$ python3 -q
>>> import numpy as np
>>> from numpy import linalg as LA
>>> np.set_printoptions(precision=3, suppress=True, linewidth=100, floatmode="fixed")
>>> def rnd(a):
...     return np.round(a, 3) + 0
... 
>>> E = np.load("layer6.npy")
>>> E
array([[ 1, -3,  3],
       [ 2, -3,  3],
       [ 0, -2,  2],
       [ 2, -1,  1],
       [ 2,  0,  0]])
>>> A2 = E / LA.norm(E, axis=1)
Traceback (most recent call last):
  File "<python-input-6>", line 1, in <module>
    A2 = E / LA.norm(E, axis=1)
         ~~^~~~~~~~~~~~~~~~~~~~
ValueError: operands could not be broadcast together with shapes (5,3) (5,) 
>>> A2 = E / LA.norm(E, axis=1, keepdims=True)
>>> cov = A2 @ A2.T
>>> (cov - 2 * np.eye(5)).round(6).argmax(axis=1)
array([1, 0, 0, 1, 3])
>>> rnd(cov[0])
array([1.000, 0.978, 0.973, 0.749, 0.229])
>>> rnd(LA.norm(A2, axis=1))
array([1.000, 1.000, 1.000, 1.000, 1.000])
>>> np.argwhere(np.triu(np.abs(cov) > 0.95, 1))
array([[0, 1],
       [0, 2]])
>>> rnd(np.degrees(np.arccos(np.clip(cov[0, 3], -1, 1))))
np.float64(41.473)
>>> np.allclose(E[:-1].T @ LA.lstsq(E[:-1].T, E[-1])[0], E[-1])
True
>>> np.abs(np.diag(LA.qr(E)[1])) > 1e-9
array([ True,  True, False])
>>> rnd(np.trace(LA.pinv(E) @ E))
np.float64(2.0)
>>> t = np.radians(72)
>>> r_ = np.eye(3)
>>> r_[2, 2] = r_[0, 0] = np.cos(t)
>>> r_[2, 0], r_[0, 2] = -np.sin(t), np.sin(t)
>>> rnd(r_)
array([[ 0.309,  0.000,  0.951],
       [ 0.000,  1.000,  0.000],
       [-0.951,  0.000,  0.309]])
>>> A2 = E @ r_.T
>>> np.allclose(E @ E.T, A2 @ A2.T)
True
>>> rnd(LA.det(r_)), rnd(np.trace(r_))
(np.float64(1.0), np.float64(1.618))
>>> m1 = np.load("a.npy")
>>> m1
array([[-2, -2,  0,  2,  1],
       [ 1, -2, -2,  0,  2],
       [ 2,  1, -2, -2,  0],
       [ 0,  2,  1, -2, -2],
       [-2,  0,  2,  1, -2]])
>>> A2 = m1 ** -1
Traceback (most recent call last):
  File "<python-input-27>", line 1, in <module>
    A2 = m1 ** -1
         ~~~^^~~~
ValueError: Integers to negative integer powers are not allowed.
>>> A2 = LA.inv(m1)
>>> rnd(LA.cond(m1))
np.float64(9.544)
>>> rnd(LA.det(m1) * LA.det(A2))
np.float64(1.0)
>>> rnd(A2)
array([[-0.909,  0.273, -0.182, -0.545,  0.364],
       [ 0.364, -0.909,  0.273, -0.182, -0.545],
       [-0.545,  0.364, -0.909,  0.273, -0.182],
       [-0.182, -0.545,  0.364, -0.909,  0.273],
       [ 0.273, -0.182, -0.545,  0.364, -0.909]])
>>> x = np.array([-5, -7, 9, -3, 9])
>>> y = A2 @ x
>>> b, lr = np.zeros(5), 1 / LA.norm(A2, 2) ** 2
>>> for i in range(25):
...     b -= lr * A2.T @ (A2 @ b - y)
...     if i % 5 == 0: print(i, round(LA.norm(A2 @ b - y), 3))
... 
0 1.626
5 1.301
10 1.227
15 1.161
20 1.099
>>> rnd(LA.cond(A2))
np.float64(9.544)
>>> rnd(b)
array([-2.197, -3.777,  8.188, -6.724,  7.510])
>>> rng = np.random.default_rng(172)
>>> z = rng.permutation(5)
>>> z
array([1, 3, 2, 4, 0])
>>> A2 = m1[z][:, z]
>>> rnd(np.sort(np.abs(LA.eigvals(A2))))
array([0.590, 0.590, 1.000, 5.626, 5.626])
>>> np.allclose(A2, m1)
False
>>> rnd(LA.det(A2)), rnd(LA.det(m1[z]))
(np.float64(-11.0), np.float64(11.0))
>>> A2
array([[-2,  0, -2,  2,  1],
       [ 2, -2,  1, -2,  0],
       [ 1, -2, -2,  0,  2],
       [ 0,  1,  2, -2, -2],
       [-2,  2,  0,  1, -2]])
>>> np.trace(A2)
np.int64(-10)
>>> feats = np.loadtxt("block0.csv", delimiter=",")
>>> feats
array([[-2.000,  3.000,  1.000],
       [-2.000,  3.000,  1.000],
       [-4.000,  4.000,  2.000]])
>>> np.abs(np.diag(LA.qr(feats)[1])) > 1e-9
array([ True,  True, False])
>>> x = np.array([2, 0, 2, 2, 1])
>>> y = m1 @ x
>>> y
array([ 1,  0, -4, -4,  0])
>>> rnd(LA.solve(m1, y + m1[:, 2]))
array([2.000, 0.000, 3.000, 2.000, 1.000])
>>> rnd(LA.solve(m1, m1[:, 4]))
array([0.000, 0.000, 0.000, 0.000, 1.000])
>>> rnd(LA.solve(m1, 3 * y))
array([6.000, 0.000, 6.000, 6.000, 3.000])
>>> rnd(LA.solve(m1, y))
array([2.000, 0.000, 2.000, 2.000, 1.000])
>>> A2 = np.array([[0, 1, 0], [2, 2, 1], [2, 1, 1]])
>>> arr = np.tril(A2)
>>> arr
array([[0, 0, 0],
       [2, 2, 0],
       [2, 1, 1]])
>>> left, s, vt = LA.svd(arr)
>>> np.argmax(s[:-1] / (s[1:] + 1e-6)) + 1
np.int64(2)
>>> A2 = left[:, :2] @ np.diag(s[:2]) @ vt[:2]
>>> rnd(LA.norm(arr - A2, 2)), rnd(s[2])
(np.float64(0.0), np.float64(0.0))
>>> rnd(A2)
array([[0.000, 0.000, 0.000],
       [2.000, 2.000, 0.000],
       [2.000, 1.000, 1.000]])
>>> LA.matrix_rank(A2)
np.int64(2)
>>> LA.matrix_rank(arr, rtol=0.05)
np.int64(2)
>>> rnd(arr @ LA.pinv(arr) @ arr)
array([[0.000, 0.000, 0.000],
       [2.000, 2.000, 0.000],
       [2.000, 1.000, 1.000]])
>>> np.unique(arr.round(6), axis=0).shape
(3, 3)
>>> np.abs(np.diag(LA.qr(arr)[1])) > 1e-9
array([ True,  True, False])
>>> np.kron(np.eye(2, dtype=int), arr)
array([[0, 0, 0, 0, 0, 0],
       [2, 2, 0, 0, 0, 0],
       [2, 1, 1, 0, 0, 0],
       [0, 0, 0, 0, 0, 0],
       [0, 0, 0, 2, 2, 0],
       [0, 0, 0, 2, 1, 1]])
>>> np.einsum("ii->", arr)
np.int64(3)
>>> mat = np.load("w.npy")
>>> mat
array([[1, 1, 3, 3, 2],
       [3, 0, 0, 2, 3],
       [1, 3, 3, 3, 3],
       [2, 3, 3, 3, 2]])
>>> def softmax(z):
...     e = np.exp(z - z.max(axis=-1, keepdims=True))
...     return e / e.sum(axis=-1, keepdims=True)
... 
>>> rnd(softmax(mat[3]))
array([0.098, 0.268, 0.268, 0.268, 0.098])
>>> rnd(softmax(10 * mat[3]))
array([0.000, 0.333, 0.333, 0.333, 0.000])
>>> rnd(softmax(mat[3] + 5))
array([0.098, 0.268, 0.268, 0.268, 0.098])
>>> att = mat @ mat.T / np.sqrt(5)
>>> rnd(softmax(att + np.triu(np.full(att.shape, -np.inf), 1)))
array([[1.000, 0.000, 0.000, 0.000],
       [0.042, 0.958, 0.000, 0.000],
       [0.018, 0.000, 0.982, 0.000],
       [0.014, 0.000, 0.493, 0.493]])
>>> rnd(softmax(att))
array([[0.092, 0.002, 0.553, 0.353],
       [0.032, 0.726, 0.121, 0.121],
       [0.013, 0.000, 0.701, 0.287],
       [0.014, 0.000, 0.493, 0.493]])
>>> x = np.array([-2, 2, 1, -1, -3])
>>> mat @ np.eye(5)[2]
array([3.000, 0.000, 3.000, 3.000])
>>> mat @ (2 * x)
array([-12, -34, -10,  -8])
>>> np.einsum("ij,j->i", mat, x)
array([ -6, -17,  -5,  -4])
>>> mat * x
array([[-2,  2,  3, -3, -6],
       [-6,  0,  0, -2, -9],
       [-2,  6,  3, -3, -9],
       [-4,  6,  3, -3, -6]])
>>> LA.norm(mat @ x) <= LA.norm(mat, 2) * LA.norm(x) + 1e-9
np.True_
>>> np.unravel_index(np.abs(mat).argmax(), mat.shape)
(np.int64(0), np.int64(2))
>>> mat.shape
(4, 5)
>>> np.diff(mat, axis=0)
array([[ 2, -1, -3, -1,  1],
       [-2,  3,  3,  1,  0],
       [ 1,  0,  0,  0, -1]])
>>> K = np.load("out9.npy")
>>> K
array([[3, 0, 0, 2],
       [1, 0, 4, 0],
       [2, 0, 0, 0],
       [1, 0, 4, 0],
       [0, 0, 4, 0],
       [0, 0, 3, 0],
       [2, 0, 3, 0],
       [0, 0, 5, 0],
       [1, 0, 0, 0],
       [0, 0, 7, 0],
       [1, 0, 6, 0],
       [0, 0, 4, 0],
       [2, 0, 0, 2],
       [3, 0, 0, 0],
       [2, 0, 1, 0],
       [3, 0, 0, 0],
       [0, 0, 3, 0],
       [1, 0, 0, 2],
       [0, 0, 1, 0],
       [3, 0, 0, 2],
       [2, 0, 0, 0],
       [2, 0, 1, 0],
       [2, 0, 1, 0],
       [1, 0, 6, 0]])
>>> # looks like rank 3
>>> r = LA.matrix_rank(K)
>>> r
np.int64(3)
>>> N = LA.svd(K)[2][r:].T
>>> rnd(N @ N.T)
array([[0.000, 0.000, 0.000, 0.000],
       [0.000, 1.000, 0.000, 0.000],
       [0.000, 0.000, 0.000, 0.000],
       [0.000, 0.000, 0.000, 0.000]])
>>> np.allclose(K @ N, 0)
True
>>> left, s, vt = LA.svd(K, full_matrices=False)
>>> rnd(s / s[0])
array([1.000, 0.533, 0.203, 0.000])
>>> rnd(left.T @ left)
array([[1.000, 0.000, 0.000, 0.000],
       [0.000, 1.000, 0.000, 0.000],
       [0.000, 0.000, 1.000, 0.000],
       [0.000, 0.000, 0.000, 1.000]])
>>> rnd(np.sqrt((s ** 2).sum())), rnd(LA.norm(K))
(np.float64(18.083), np.float64(18.083))
>>> rnd(np.cumsum(s ** 2) / np.sum(s ** 2))
array([0.755, 0.969, 1.000, 1.000])
>>> (s > 1e-8).sum()
np.int64(3)
>>> rnd(left.T @ K @ vt.T)
array([[15.711,  0.000,  0.000,  0.000],
       [ 0.000,  8.367,  0.000,  0.000],
       [ 0.000,  0.000,  3.186,  0.000],
       [ 0.000,  0.000,  0.000,  0.000]])
>>> left.shape, s.shape, vt.shape
((24, 4), (4,), (4, 4))
